% ipython --no-banner

In [1]: import numpy as np

In [2]: from numpy import linalg as LA

In [3]: np.set_printoptions(precision=1, suppress=True, linewidth=120, sign=" ")

In [4]: X = np.minimum.outer(np.arange(1, 13), np.arange(1, 13)) * -2

In [5]: X
Out[5]: 
array([[ -2,  -2,  -2,  -2,  -2,  -2,  -2,  -2,  -2,  -2,  -2,  -2],
       [ -2,  -4,  -4,  -4,  -4,  -4,  -4,  -4,  -4,  -4,  -4,  -4],
       [ -2,  -4,  -6,  -6,  -6,  -6,  -6,  -6,  -6,  -6,  -6,  -6],
       [ -2,  -4,  -6,  -8,  -8,  -8,  -8,  -8,  -8,  -8,  -8,  -8],
       [ -2,  -4,  -6,  -8, -10, -10, -10, -10, -10, -10, -10, -10],
       [ -2,  -4,  -6,  -8, -10, -12, -12, -12, -12, -12, -12, -12],
       [ -2,  -4,  -6,  -8, -10, -12, -14, -14, -14, -14, -14, -14],
       [ -2,  -4,  -6,  -8, -10, -12, -14, -16, -16, -16, -16, -16],
       [ -2,  -4,  -6,  -8, -10, -12, -14, -16, -18, -18, -18, -18],
       [ -2,  -4,  -6,  -8, -10, -12, -14, -16, -18, -20, -20, -20],
       [ -2,  -4,  -6,  -8, -10, -12, -14, -16, -18, -20, -22, -22],
       [ -2,  -4,  -6,  -8, -10, -12, -14, -16, -18, -20, -22, -24]])

In [6]: evals, evecs = LA.eigh(X)

In [7]: LA.svd(X, compute_uv=False)
Out[7]: array([ 126.8,   14.2,    5.2,    2.8,    1.7,    1.2,    0.9,    0.8,    0.7,    0.6,    0.5,    0.5])

In [8]: np.round(evecs.T @ X @ evecs, 1) + 0
Out[8]: 
array([[-126.8,    0. ,    0. ,    0. ,    0. ,    0. ,    0. ,    0. ,    0. ,    0. ,    0. ,    0. ],
       [   0. ,  -14.2,    0. ,    0. ,    0. ,    0. ,    0. ,    0. ,    0. ,    0. ,    0. ,    0. ],
       [   0. ,    0. ,   -5.2,    0. ,    0. ,    0. ,    0. ,    0. ,    0. ,    0. ,    0. ,    0. ],
       [   0. ,    0. ,    0. ,   -2.8,    0. ,    0. ,    0. ,    0. ,    0. ,    0. ,    0. ,    0. ],
       [   0. ,    0. ,    0. ,    0. ,   -1.7,    0. ,    0. ,    0. ,    0. ,    0. ,    0. ,    0. ],
       [   0. ,    0. ,    0. ,    0. ,    0. ,   -1.2,    0. ,    0. ,    0. ,    0. ,    0. ,    0. ],
       [   0. ,    0. ,    0. ,    0. ,    0. ,    0. ,   -0.9,    0. ,    0. ,    0. ,    0. ,    0. ],
       [   0. ,    0. ,    0. ,    0. ,    0. ,    0. ,    0. ,   -0.8,    0. ,    0. ,    0. ,    0. ],
       [   0. ,    0. ,    0. ,    0. ,    0. ,    0. ,    0. ,    0. ,   -0.7,    0. ,    0. ,    0. ],
       [   0. ,    0. ,    0. ,    0. ,    0. ,    0. ,    0. ,    0. ,    0. ,   -0.6,    0. ,    0. ],
       [   0. ,    0. ,    0. ,    0. ,    0. ,    0. ,    0. ,    0. ,    0. ,    0. ,   -0.5,    0. ],
       [   0. ,    0. ,    0. ,    0. ,    0. ,    0. ,    0. ,    0. ,    0. ,    0. ,    0. ,   -0.5]])

In [9]: np.round(evecs.T @ evecs, 1) + 0
Out[9]: 
array([[ 1.,  0.,  0.,  0.,  0.,  0.,  0.,  0.,  0.,  0.,  0.,  0.],
       [ 0.,  1.,  0.,  0.,  0.,  0.,  0.,  0.,  0.,  0.,  0.,  0.],
       [ 0.,  0.,  1.,  0.,  0.,  0.,  0.,  0.,  0.,  0.,  0.,  0.],
       [ 0.,  0.,  0.,  1.,  0.,  0.,  0.,  0.,  0.,  0.,  0.,  0.],
       [ 0.,  0.,  0.,  0.,  1.,  0.,  0.,  0.,  0.,  0.,  0.,  0.],
       [ 0.,  0.,  0.,  0.,  0.,  1.,  0.,  0.,  0.,  0.,  0.,  0.],
       [ 0.,  0.,  0.,  0.,  0.,  0.,  1.,  0.,  0.,  0.,  0.,  0.],
       [ 0.,  0.,  0.,  0.,  0.,  0.,  0.,  1.,  0.,  0.,  0.,  0.],
       [ 0.,  0.,  0.,  0.,  0.,  0.,  0.,  0.,  1.,  0.,  0.,  0.],
       [ 0.,  0.,  0.,  0.,  0.,  0.,  0.,  0.,  0.,  1.,  0.,  0.],
       [ 0.,  0.,  0.,  0.,  0.,  0.,  0.,  0.,  0.,  0.,  1.,  0.],
       [ 0.,  0.,  0.,  0.,  0.,  0.,  0.,  0.,  0.,  0.,  0.,  1.]])

In [10]: LA.eigvalsh(X @ X)
Out[10]: 
array([     0.3,      0.3,      0.3,      0.4,      0.6,      0.9,      1.5,      3. ,      7.6,     27.4,    202.8,
        16082.9])

In [11]: evecs @ np.diag(evals) @ evecs.T
Out[11]: 
array([[ -2.,  -2.,  -2.,  -2.,  -2.,  -2.,  -2.,  -2.,  -2.,  -2.,  -2.,  -2.],
       [ -2.,  -4.,  -4.,  -4.,  -4.,  -4.,  -4.,  -4.,  -4.,  -4.,  -4.,  -4.],
       [ -2.,  -4.,  -6.,  -6.,  -6.,  -6.,  -6.,  -6.,  -6.,  -6.,  -6.,  -6.],
       [ -2.,  -4.,  -6.,  -8.,  -8.,  -8.,  -8.,  -8.,  -8.,  -8.,  -8.,  -8.],
       [ -2.,  -4.,  -6.,  -8., -10., -10., -10., -10., -10., -10., -10., -10.],
       [ -2.,  -4.,  -6.,  -8., -10., -12., -12., -12., -12., -12., -12., -12.],
       [ -2.,  -4.,  -6.,  -8., -10., -12., -14., -14., -14., -14., -14., -14.],
       [ -2.,  -4.,  -6.,  -8., -10., -12., -14., -16., -16., -16., -16., -16.],
       [ -2.,  -4.,  -6.,  -8., -10., -12., -14., -16., -18., -18., -18., -18.],
       [ -2.,  -4.,  -6.,  -8., -10., -12., -14., -16., -18., -20., -20., -20.],
       [ -2.,  -4.,  -6.,  -8., -10., -12., -14., -16., -18., -20., -22., -22.],
       [ -2.,  -4.,  -6.,  -8., -10., -12., -14., -16., -18., -20., -22., -24.]])

In [12]: evals
Out[12]: array([-126.8,  -14.2,   -5.2,   -2.8,   -1.7,   -1.2,   -0.9,   -0.8,   -0.7,   -0.6,   -0.5,   -0.5])

In [13]: rng = np.random.default_rng(507602)

In [14]: B = X + rng.integers(-2, 3, (12, 1)) @ rng.integers(-2, 3, (1, 12))

In [15]: B
Out[15]: 
array([[ -6,   0,   0,   2,  -4,  -6,  -6,  -6,   0,   0,  -4,   0],
       [  2,  -6,  -6,  -8,  -2,   0,   0,   0,  -6,  -6,  -2,  -6],
       [ -6,  -2,  -4,  -2,  -8, -10, -10, -10,  -4,  -4,  -8,  -4],
       [ -6,  -2,  -4,  -4, -10, -12, -12, -12,  -6,  -6, -10,  -6],
       [  0,  -5,  -7, -10,  -9,  -8,  -8,  -8, -11, -11,  -9, -11],
       [  0,  -5,  -7, -10,  -9, -10, -10, -10, -13, -13, -11, -13],
       [  2,  -6,  -8, -12,  -8,  -8, -10, -10, -16, -16, -12, -16],
       [  2,  -6,  -8, -12,  -8,  -8, -10, -12, -18, -18, -14, -18],
       [  2,  -6,  -8, -12,  -8,  -8, -10, -12, -20, -20, -16, -20],
       [ -6,  -2,  -4,  -4, -12, -16, -18, -20, -16, -18, -22, -18],
       [  0,  -5,  -7, -10,  -9, -10, -12, -14, -19, -21, -21, -23],
       [ -4,  -3,  -5,  -6, -11, -14, -16, -18, -17, -19, -23, -23]])

In [16]: B - X
Out[16]: 
array([[-4,  2,  2,  4, -2, -4, -4, -4,  2,  2, -2,  2],
       [ 4, -2, -2, -4,  2,  4,  4,  4, -2, -2,  2, -2],
       [-4,  2,  2,  4, -2, -4, -4, -4,  2,  2, -2,  2],
       [-4,  2,  2,  4, -2, -4, -4, -4,  2,  2, -2,  2],
       [ 2, -1, -1, -2,  1,  2,  2,  2, -1, -1,  1, -1],
       [ 2, -1, -1, -2,  1,  2,  2,  2, -1, -1,  1, -1],
       [ 4, -2, -2, -4,  2,  4,  4,  4, -2, -2,  2, -2],
       [ 4, -2, -2, -4,  2,  4,  4,  4, -2, -2,  2, -2],
       [ 4, -2, -2, -4,  2,  4,  4,  4, -2, -2,  2, -2],
       [-4,  2,  2,  4, -2, -4, -4, -4,  2,  2, -2,  2],
       [ 2, -1, -1, -2,  1,  2,  2,  2, -1, -1,  1, -1],
       [-2,  1,  1,  2, -1, -2, -2, -2,  1,  1, -1,  1]])

In [17]: LA.svd(B - X, compute_uv=False)
Out[17]: array([ 31.2,   0. ,   0. ,   0. ,   0. ,   0. ,   0. ,   0. ,   0. ,   0. ,   0. ,   0. ])

In [18]: data = np.load("a.npy")

In [19]: data.round(1) + 0
Out[19]: 
array([[-0.3, -0.1,  0.3, -0.5,  0.5,  0.1, -0.1, -0.3, -0.1, -0.2,  0.4,  0.2],
       [ 0.1, -0.4,  0.5,  0.5, -0.1,  0.3, -0.2, -0.2, -0.1, -0.4, -0.2,  0.2],
       [-0.1, -0.1, -0.4, -0.4, -0.1,  0.7,  0.1,  0.1,  0. , -0.4, -0.2, -0.1],
       [-0.1, -0.2,  0.3, -0.3, -0.4, -0.2, -0.2,  0.4,  0.1, -0.3,  0.3, -0.4],
       [-0.1, -0.6, -0.4,  0. , -0.1, -0.5,  0.2, -0.2,  0.2, -0.3,  0. ,  0.3],
       [-0.2, -0.2, -0.2,  0.4,  0.2,  0.2,  0. ,  0.6, -0.3,  0. ,  0.4,  0.2],
       [ 0.5,  0. , -0.4,  0.1, -0.2,  0.1, -0.3, -0.3, -0.2, -0.1,  0.5, -0.2],
       [ 0.2, -0.2, -0.1, -0.4,  0.1, -0.1, -0.6,  0.3,  0. ,  0.3, -0.3,  0.3],
       [ 0.1,  0. ,  0.2, -0.2, -0.6,  0.2,  0.3,  0. ,  0.1,  0.3,  0.3,  0.6],
       [ 0.5, -0.2,  0.2, -0.2,  0.1, -0.1,  0.5,  0.1, -0.6,  0. , -0.1, -0.1],
       [-0.5, -0.3, -0.1,  0. , -0.3,  0.1, -0.1, -0.3, -0.4,  0.5, -0.1, -0.3],
       [-0.2,  0.5, -0.1,  0. , -0.3, -0.3, -0.1,  0. , -0.5, -0.4, -0.2,  0.3]])

In [20]: # columns are unit length and at right angles

In [21]: x0 = np.array([-2, 3, 3, 2, 3, 2, 0, -1, -2, 0, -3, 3])

In [22]: np.abs(LA.eigvals(data))
Out[22]: array([ 1.,  1.,  1.,  1.,  1.,  1.,  1.,  1.,  1.,  1.,  1.,  1.])

In [23]: np.round(data.T @ (data @ x0), 1) + 0
Out[23]: array([-2.,  3.,  3.,  2.,  3.,  2.,  0., -1., -2.,  0., -3.,  3.])

In [24]: np.round(LA.inv(data), 1) + 0
Out[24]: 
array([[-0.3,  0.1, -0.1, -0.1, -0.1, -0.2,  0.5,  0.2,  0.1,  0.5, -0.5, -0.2],
       [-0.1, -0.4, -0.1, -0.2, -0.6, -0.2,  0. , -0.2,  0. , -0.2, -0.3,  0.5],
       [ 0.3,  0.5, -0.4,  0.3, -0.4, -0.2, -0.4, -0.1,  0.2,  0.2, -0.1, -0.1],
       [-0.5,  0.5, -0.4, -0.3,  0. ,  0.4,  0.1, -0.4, -0.2, -0.2,  0. ,  0. ],
       [ 0.5, -0.1, -0.1, -0.4, -0.1,  0.2, -0.2,  0.1, -0.6,  0.1, -0.3, -0.3],
       [ 0.1,  0.3,  0.7, -0.2, -0.5,  0.2,  0.1, -0.1,  0.2, -0.1,  0.1, -0.3],
       [-0.1, -0.2,  0.1, -0.2,  0.2,  0. , -0.3, -0.6,  0.3,  0.5, -0.1, -0.1],
       [-0.3, -0.2,  0.1,  0.4, -0.2,  0.6, -0.3,  0.3,  0. ,  0.1, -0.3,  0. ],
       [-0.1, -0.1,  0. ,  0.1,  0.2, -0.3, -0.2,  0. ,  0.1, -0.6, -0.4, -0.5],
       [-0.2, -0.4, -0.4, -0.3, -0.3,  0. , -0.1,  0.3,  0.3,  0. ,  0.5, -0.4],
       [ 0.4, -0.2, -0.2,  0.3,  0. ,  0.4,  0.5, -0.3,  0.3, -0.1, -0.1, -0.2],
       [ 0.2,  0.2, -0.1, -0.4,  0.3,  0.2, -0.2,  0.3,  0.6, -0.1, -0.3,  0.3]])

In [25]: np.round(LA.norm(x0), 1), np.round(LA.norm(data @ x0), 1)
Out[25]: (np.float64(7.9), np.float64(7.9))

In [26]: round(float(LA.det(data)), 1)
Out[26]: -1.0

In [27]: Q, Rm = LA.qr(data)

In [28]: np.round(Q.T @ Q, 1) + 0
Out[28]: 
array([[ 1.,  0.,  0.,  0.,  0.,  0.,  0.,  0.,  0.,  0.,  0.,  0.],
       [ 0.,  1.,  0.,  0.,  0.,  0.,  0.,  0.,  0.,  0.,  0.,  0.],
       [ 0.,  0.,  1.,  0.,  0.,  0.,  0.,  0.,  0.,  0.,  0.,  0.],
       [ 0.,  0.,  0.,  1.,  0.,  0.,  0.,  0.,  0.,  0.,  0.,  0.],
       [ 0.,  0.,  0.,  0.,  1.,  0.,  0.,  0.,  0.,  0.,  0.,  0.],
       [ 0.,  0.,  0.,  0.,  0.,  1.,  0.,  0.,  0.,  0.,  0.,  0.],
       [ 0.,  0.,  0.,  0.,  0.,  0.,  1.,  0.,  0.,  0.,  0.,  0.],
       [ 0.,  0.,  0.,  0.,  0.,  0.,  0.,  1.,  0.,  0.,  0.,  0.],
       [ 0.,  0.,  0.,  0.,  0.,  0.,  0.,  0.,  1.,  0.,  0.,  0.],
       [ 0.,  0.,  0.,  0.,  0.,  0.,  0.,  0.,  0.,  1.,  0.,  0.],
       [ 0.,  0.,  0.,  0.,  0.,  0.,  0.,  0.,  0.,  0.,  1.,  0.],
       [ 0.,  0.,  0.,  0.,  0.,  0.,  0.,  0.,  0.,  0.,  0.,  1.]])

In [29]: Rm.round(1) + 0
Out[29]: 
array([[ 1.,  0.,  0.,  0.,  0.,  0.,  0.,  0.,  0.,  0.,  0.,  0.],
       [ 0.,  1.,  0.,  0.,  0.,  0.,  0.,  0.,  0.,  0.,  0.,  0.],
       [ 0.,  0.,  1.,  0.,  0.,  0.,  0.,  0.,  0.,  0.,  0.,  0.],
       [ 0.,  0.,  0.,  1.,  0.,  0.,  0.,  0.,  0.,  0.,  0.,  0.],
       [ 0.,  0.,  0.,  0.,  1.,  0.,  0.,  0.,  0.,  0.,  0.,  0.],
       [ 0.,  0.,  0.,  0.,  0.,  1.,  0.,  0.,  0.,  0.,  0.,  0.],
       [ 0.,  0.,  0.,  0.,  0.,  0.,  1.,  0.,  0.,  0.,  0.,  0.],
       [ 0.,  0.,  0.,  0.,  0.,  0.,  0.,  1.,  0.,  0.,  0.,  0.],
       [ 0.,  0.,  0.,  0.,  0.,  0.,  0.,  0.,  1.,  0.,  0.,  0.],
       [ 0.,  0.,  0.,  0.,  0.,  0.,  0.,  0.,  0.,  1.,  0.,  0.],
       [ 0.,  0.,  0.,  0.,  0.,  0.,  0.,  0.,  0.,  0.,  1.,  0.],
       [ 0.,  0.,  0.,  0.,  0.,  0.,  0.,  0.,  0.,  0.,  0.,  1.]])

In [30]: round(abs(Rm[0, 0]), 1), round(float(LA.norm(data[:, 0])), 1)
Out[30]: (np.float64(1.0), 1.0)

In [31]: round(float(np.trace(Q @ Q.T)), 1)
Out[31]: 12.0
